$ python -q
>>> import numpy as np
>>> np.set_printoptions(suppress=True, linewidth=140)
>>> X = np.load("a.npy")
>>> X
array([[ 0,  0,  0,  0,  0,  0,  0,  1, -3],
       [-2,  0,  0,  0,  0,  0, -2, -2,  0],
       [ 0,  0,  0,  0,  0, -3,  0,  0,  0],
       [ 0,  0,  0,  2,  0,  2,  0,  3,  0],
       [ 0, -1,  0,  0,  1,  0,  0,  0, -1],
       [-1, -3,  0,  0,  0,  0,  0,  2,  0],
       [ 0,  0,  0,  0,  0,  0,  0,  0,  0],
       [ 0,  0,  0,  0,  3,  0, -2,  2,  0],
       [ 0,  0,  0,  0,  0,  0,  0,  0,  0]])
>>> rng = np.random.default_rng(771)
>>> B = X + rng.integers(-2, 3, (9, 7)) @ rng.integers(-2, 3, (7, 9))
>>> B
array([[  0,   4,  -5,   3,   3,  -4,   3,  -1,  -2],
       [ -7,  -4,  -2,  -2,   0,  10,   0,   0,  -6],
       [  3,  -4,  -4,   2,   1, -12,   4,   3,  13],
       [  0, -11,   5,  -2,  -2,   9,  -3,   2,   3],
       [  7,  -6,   3,  -8,   2,  -1,  -5,  -1,   6],
       [  2,  -3,   1,  -4,   5,  -9,  -1,  -1,   9],
       [  6,  -6,  -6,   4,  -5,  -7,   4,   9,  14],
       [  2,   2,   0,   4,  -5,  -3,  -4,   7,   2],
       [  0,  -3,   6,  -7,  -2,  13,  -6,  -1, -10]])
>>> np.abs(B - X).sum(axis=1)
array([25, 33, 43, 36, 38, 35, 61, 28, 48])
>>> B - X
array([[  0,   4,  -5,   3,   3,  -4,   3,  -2,   1],
       [ -5,  -4,  -2,  -2,   0,  10,   2,   2,  -6],
       [  3,  -4,  -4,   2,   1,  -9,   4,   3,  13],
       [  0, -11,   5,  -4,  -2,   7,  -3,  -1,   3],
       [  7,  -5,   3,  -8,   1,  -1,  -5,  -1,   7],
       [  3,   0,   1,  -4,   5,  -9,  -1,  -3,   9],
       [  6,  -6,  -6,   4,  -5,  -7,   4,   9,  14],
       [  2,   2,   0,   4,  -8,  -3,  -2,   5,   2],
       [  0,  -3,   6,  -7,  -2,  13,  -6,  -1, -10]])
>>> np.round(np.linalg.svd(B - X, compute_uv=False), 2) + 0
array([36.09, 22.62, 17.54, 11.85,  5.91,  2.95,  1.71,  0.  ,  0.  ])
>>> left, sv, Vh = np.linalg.svd(X)
>>> evecs = Vh[:(sv > 1e-8).sum()]
>>> x = X[7] + -1 * X[2] + rng.integers(2) * np.eye(9)[5]
>>> x
array([ 0.,  0.,  0.,  0.,  3.,  3., -2.,  2.,  0.])
>>> np.linalg.matrix_rank(np.vstack([X, x]))
np.int64(7)
>>> round(np.linalg.norm(x - evecs.T @ evecs @ x), 2)
np.float64(0.0)
>>> np.allclose(evecs.T @ evecs @ x, x)
True
>>> np.linalg.lstsq(X[:-1].T, X[-1])[2]
np.int32(7)
>>> np.round(X @ np.linalg.pinv(X) @ X, 2) + 0
array([[ 0.,  0.,  0.,  0.,  0.,  0.,  0.,  1., -3.],
       [-2.,  0.,  0.,  0.,  0.,  0., -2., -2.,  0.],
       [ 0.,  0.,  0.,  0.,  0., -3.,  0.,  0.,  0.],
       [ 0.,  0.,  0.,  2.,  0.,  2.,  0.,  3.,  0.],
       [ 0., -1.,  0.,  0.,  1.,  0.,  0.,  0., -1.],
       [-1., -3.,  0.,  0.,  0.,  0.,  0.,  2.,  0.],
       [ 0.,  0.,  0.,  0.,  0.,  0.,  0.,  0.,  0.],
       [ 0.,  0.,  0.,  0.,  3.,  0., -2.,  2.,  0.],
       [ 0.,  0.,  0.,  0.,  0.,  0.,  0.,  0.,  0.]])
>>> print(np.abs(np.diag(np.linalg.qr(X)[1])) > 1e-9)
[ True  True False  True  True False  True False False]
>>> np.allclose(X[:-1].T @ np.linalg.lstsq(X[:-1].T, X[-1])[0], X[-1])
True
>>> np.unique(X.round(6), axis=0).shape
(8, 9)
>>> z = rng.permutation(9)
>>> z
array([7, 3, 0, 1, 6, 2, 4, 5, 8])
>>> B = X[z][:, z]
>>> np.round(np.sort(np.abs(np.linalg.eigvals(B))), 2)
array([0.  , 0.  , 0.  , 0.  , 0.67, 1.69, 1.69, 2.  , 3.16])
>>> B
array([[ 2,  0,  0,  0, -2,  0,  3,  0,  0],
       [ 3,  2,  0,  0,  0,  0,  0,  2,  0],
       [ 1,  0,  0,  0,  0,  0,  0,  0, -3],
       [-2,  0, -2,  0, -2,  0,  0,  0,  0],
       [ 0,  0,  0,  0,  0,  0,  0,  0,  0],
       [ 0,  0,  0,  0,  0,  0,  0, -3,  0],
       [ 0,  0,  0, -1,  0,  0,  1,  0, -1],
       [ 2,  0, -1, -3,  0,  0,  0,  0,  0],
       [ 0,  0,  0,  0,  0,  0,  0,  0,  0]])
>>> np.trace(B)
np.int64(5)
>>> np.diag(B)
array([2, 2, 0, 0, 0, 0, 1, 0, 0])
>>> np.allclose(B, X)
False
>>> f = np.array([2, 0, -1, 2, 1, 2, -1, 2])
>>> m1 = np.outer(rng.normal(size=14), f) + 0.3 * rng.normal(size=(14, 8))
>>> m1.round(2)
array([[ 0.51, -0.31, -1.02,  0.41,  0.29,  0.54, -0.47,  0.31],
       [ 0.38, -0.71, -0.32,  0.63,  0.37,  0.28, -0.34,  0.29],
       [ 2.57, -0.18, -1.03,  2.67,  1.29,  2.8 , -1.29,  3.  ],
       [ 0.48, -0.09, -0.09,  0.37,  0.18,  0.59,  0.03,  0.85],
       [-1.56,  0.39,  0.39, -2.48, -0.82, -1.74,  0.66, -1.93],
       [-2.6 , -0.07,  0.77, -2.89, -1.4 , -2.59,  1.4 , -3.3 ],
       [-2.74,  0.43,  0.71, -2.14, -1.99, -2.46,  0.67, -2.15],
       [-0.09, -0.42, -0.15,  0.05,  0.63,  0.59, -0.3 ,  0.34],
       [-1.74,  0.46,  0.88, -1.66, -0.87, -1.57,  1.18, -1.67],
       [-0.28, -0.38, -0.06, -0.12, -0.45, -0.28,  0.36,  0.15],
       [-0.7 ,  0.23,  0.87, -0.84, -0.65, -0.99,  0.61, -0.52],
       [-6.61,  0.33,  3.27, -6.62, -3.11, -6.32,  3.61, -6.24],
       [ 3.17, -0.56, -1.44,  3.6 ,  1.53,  3.06, -1.43,  2.93],
       [ 1.56, -0.06, -0.31,  1.62,  1.04,  1.45, -1.08,  1.25]])
>>> x = np.array([6, -2, 0, -2, 2, 1, 0, 8])
>>> y = m1 @ x
>>> print(np.round(np.linalg.lstsq(m1, y)[0], 2) + 0)
[ 6. -2.  0. -2.  2.  1.  0.  8.]
>>> y = y + 0.05 * rng.normal(size=14)
>>> y.round(2)
array([  6.41,   5.82,  39.95,  10.12, -23.98, -41.46, -36.59,   4.71, -24.81,  -0.67,  -9.48, -89.51,  42.49,  19.87])
>>> coef, *_ = np.linalg.lstsq(m1, y)
>>> coef.round()
array([ 6., -2.,  0., -2.,  2.,  1., -0.,  8.])
>>> print([round(float(np.linalg.norm(np.linalg.solve(m1.T @ m1 + lam * np.eye(8), m1.T @ y))), 2) for lam in (0, 1, 10, 100)])
[10.69, 7.3, 6.32, 5.13]
>>> np.round(np.linalg.norm(y - m1 @ coef), 2)
np.float64(0.14)
>>> coef.round(2)
array([ 6.05, -2.15,  0.16, -2.09,  1.81,  1.12, -0.15,  8.  ])
>>> left, sv, Vh = np.linalg.svd(m1)
>>> sv.round(2)
array([19.83,  1.61,  1.34,  1.17,  0.9 ,  0.82,  0.51,  0.25])
>>> B = left[:, :1] @ np.diag(sv[:1]) @ Vh[:1]
>>> round(float(np.abs(m1 - B).max()), 2)
0.77
>>> np.linalg.matrix_rank(m1, rtol=0.05)
np.int64(4)
>>> round(float(np.linalg.norm(m1 - B, 2)), 2), round(sv[1], 2)
(1.61, np.float64(1.61))
>>> hat = m1 @ np.linalg.solve(m1.T @ m1, m1.T)
>>> print(np.round(hat @ m1[:, 1], 2))
[-0.31 -0.71 -0.18 -0.09  0.39 -0.07  0.43 -0.42  0.46 -0.38  0.23  0.33 -0.56 -0.06]
>>> np.round(np.diag(hat), 2)
array([0.47, 0.54, 0.42, 0.28, 0.65, 0.94, 0.96, 0.75, 0.46, 0.47, 0.41, 0.74, 0.4 , 0.49])
>>> round(np.trace(hat), 2)
np.float64(8.0)
>>> [round(float(x), 2) for x in np.linalg.svd(m1, compute_uv=False)[:3]]
[19.83, 1.61, 1.34]
>>> B = np.c_[m1[:, :5] @ np.array([[3, 0, 2, 0, -1],
...     [3, 4, -4, -4, -4],
...     [0, -1, -3, -4, 3],
...     [2, 0, -3, 0, -4],
...     [1, -2, 4, -1, 3]]), np.array([2, 0, 1, 6, 6, 7, 1, 7, 4, 5, 0, 9, 1, 4])]
>>> print(B.round(2))
[[  1.71  -0.81   5.24   5.03  -3.1    2.  ]
 [  0.63  -3.26   4.12   3.74   0.09   0.  ]
 [ 13.82  -2.26   6.08   3.51 -11.75   1.  ]
 [  2.1   -0.65   1.23   0.54  -1.31   6.  ]
 [ -9.28   2.8   -1.68  -2.28   8.61   6.  ]
 [-15.19   1.75  -4.16  -1.36  12.52   7.  ]
 [-13.21   5.   -10.89  -2.59   5.75   1.  ]
 [ -0.79  -2.79   4.3    1.63   3.02   7.  ]
 [ -8.02   2.69  -6.47  -4.5    6.57   4.  ]
 [ -2.67  -0.54  -0.32   2.22   0.72   5.  ]
 [ -3.72   1.35  -5.    -3.74   3.78   0.  ]
 [-35.18   4.28 -16.93 -11.3   32.25   9.  ]
 [ 16.57  -3.85   8.24   6.47 -15.08   1.  ]
 [  8.76  -2.02   3.58   0.44  -5.59   4.  ]]
>>> np.round(np.linalg.norm(np.linalg.qr(m1)[0].T @ B, axis=0) ** 2 / ((B ** 2).sum(axis=0) + 1e-12), 2)
array([1.  , 1.  , 1.  , 1.  , 1.  , 0.67])
